% python3 -q
>>> import numpy as np
>>> import numpy.linalg as la
>>> np.set_printoptions(precision=2, suppress=True, linewidth=160)
>>> rd = lambda a: np.round(a, 2) + 0
>>> J = np.load("w.npy")
>>> J
array([[1., 0.],
       [0., 0.]])
>>> np.flatnonzero(la.matrix_power((J != 0) + (J.T != 0) + np.eye(2), 2)[0])
array([0])
>>> (J != 0).astype(int)
array([[1, 0],
       [0, 0]])
>>> (la.matrix_power((J != 0) + (J.T != 0) + np.eye(2), 2) > 0).astype(int)
array([[1, 0],
       [0, 1]])
>>> rd(la.det(J))
np.float64(0.0)
>>> J @ J
array([[1., 0.],
       [0., 0.]])
>>> np.argsort(-la.norm(J, axis=0).round(6), kind="stable")[:3]
array([0, 1])
>>> la.cond(J) > 100
np.True_
>>> (J - J.T) / 2
array([[0., 0.],
       [0., 0.]])
>>> rd(np.sort(np.abs(la.eigvals(J))))
array([0., 1.])
>>> print((J + J.T) / 2)
[[1. 0.]
 [0. 0.]]
>>> print(np.allclose(J, J.T))
True
>>> np.trace(J)
np.float64(1.0)
>>> J @ J
array([[1., 0.],
       [0., 0.]])
>>> w, V = la.eigh(J)
>>> x = np.array([1, 0])
>>> (np.sign(V[:, -1].round(6)) == np.sign(V[0, -1].round(6))).astype(int)
array([1, 0])
>>> x @ J @ x / (x @ x), w[0], w[-1]
(np.float64(1.0), np.float64(0.0), np.float64(1.0))
>>> U, sig, vt = la.svd(J)
>>> V = vt[:(sig > 1e-8).sum()]
>>> rng = np.random.default_rng(31)
>>> x = J[1] + -3 * J[0] + rng.integers(2) * np.eye(2)[1]
>>> x
array([-3.,  1.])
>>> rd(la.norm(x - V.T @ V @ x))
np.float64(1.0)
>>> V.T @ V
array([[1., 0.],
       [0., 0.]])
>>> np.diag(V.T @ V)
array([1., 0.])
>>> np.allclose(V.T @ V @ x, x)
False
>>> feats = np.loadtxt("block3.csv", delimiter=",")
>>> feats
array([[ 1.4 ,  2.7 ,  0.6 , -0.2 ],
       [ 0.4 ,  1.4 , -0.6 , -0.5 ],
       [ 0.5 , -0.4 ,  2.1 , -0.8 ],
       [ 1.41,  2.87,  0.71, -0.05]])
>>> Y = feats / np.sqrt((feats ** 2).mean(axis=1, keepdims=True))
>>> print(la.matrix_rank(feats - feats.mean(axis=1, keepdims=True)))
3
>>> la.matrix_rank(Y) == la.matrix_rank(feats)
np.True_
>>> print(rd(Y[0]))
[ 0.9   1.74  0.39 -0.13]
>>> U, sig, vt = la.svd(feats)
>>> print(np.argmax(sig[:-1] / (sig[1:] + 1e-6)) + 1)
3
>>> Y = U[:, :3] @ np.diag(sig[:3]) @ vt[:3]
>>> print(la.matrix_rank(Y))
3
>>> rd(np.abs(feats - Y).max())
np.float64(0.04)
>>> rd(Y)
array([[ 1.36,  2.72,  0.61, -0.2 ],
       [ 0.41,  1.4 , -0.6 , -0.5 ],
       [ 0.5 , -0.4 ,  2.1 , -0.8 ],
       [ 1.44,  2.86,  0.7 , -0.05]])
>>> print(la.matrix_rank(feats, rtol=0.05))
3
>>> z = rng.permutation(4)
>>> z
array([3, 1, 0, 2])
>>> Y = feats[z][:, z]
>>> rd(np.sort(np.abs(la.eigvals(Y))))
array([0.09, 1.48, 1.48, 2.48])
>>> print(np.trace(Y))
4.85
>>> rd(la.det(Y)), rd(la.det(feats[z]))
(np.float64(0.48), np.float64(0.48))
>>> np.diag(Y)
array([-0.05,  1.4 ,  1.4 ,  2.1 ])
>>> print(np.allclose(Y, feats))
False
>>> Y
array([[-0.05,  2.87,  1.41,  0.71],
       [-0.5 ,  1.4 ,  0.4 , -0.6 ],
       [-0.2 ,  2.7 ,  1.4 ,  0.6 ],
       [-0.8 , -0.4 ,  0.5 ,  2.1 ]])
>>> mat = np.load("a.npy")
>>> print(mat)
[[0 0 0]
 [0 2 0]
 [0 0 3]]
>>> # rank 2
>>> w, V = la.eigh(mat)
>>> rd(la.eigvalsh(mat @ mat))
array([0., 4., 9.])
>>> np.unique(w.round(6) + 0, return_counts=True)[1]
array([1, 1, 1])
>>> V.T @ mat @ V
array([[0., 0., 0.],
       [0., 2., 0.],
       [0., 0., 3.]])
>>> V @ np.diag(w) @ V.T
array([[0., 0., 0.],
       [0., 2., 0.],
       [0., 0., 3.]])
>>> w
array([0., 2., 3.])
>>> np.abs(V[:, -1]).round(6).argmax()
np.int64(2)
>>> V.T @ V
array([[1., 0., 0.],
       [0., 1., 0.],
       [0., 0., 1.]])
>>> print(rd(la.eigvalsh(mat + 3 * np.eye(3))))
[3. 5. 6.]
>>> (w > 1e-8).sum(), (w < -1e-8).sum()
(np.int64(2), np.int64(0))
>>> r = la.matrix_rank(mat)
>>> print(r)
2
>>> ns = la.svd(mat)[2][r:].T
>>> ns[:, 0] / ns[np.abs(ns[:, 0]).round(6).argmax(), 0]
array([1., 0., 0.])
>>> [int(la.matrix_rank(mat[:i])) for i in range(1, len(mat) + 1)]
[0, 1, 2]
>>> print(la.matrix_rank(mat.T @ mat), la.matrix_rank(mat @ mat.T))
2 2
>>> np.allclose(mat @ ns, 0)
True
>>> ns @ ns.T
array([[1., 0., 0.],
       [0., 0., 0.],
       [0., 0., 0.]])
>>> mat @ ns
array([[0.],
       [0.],
       [0.]])
>>> [int(la.matrix_rank(mat[:, :j + 1])) for j in range(3)]
[0, 1, 2]
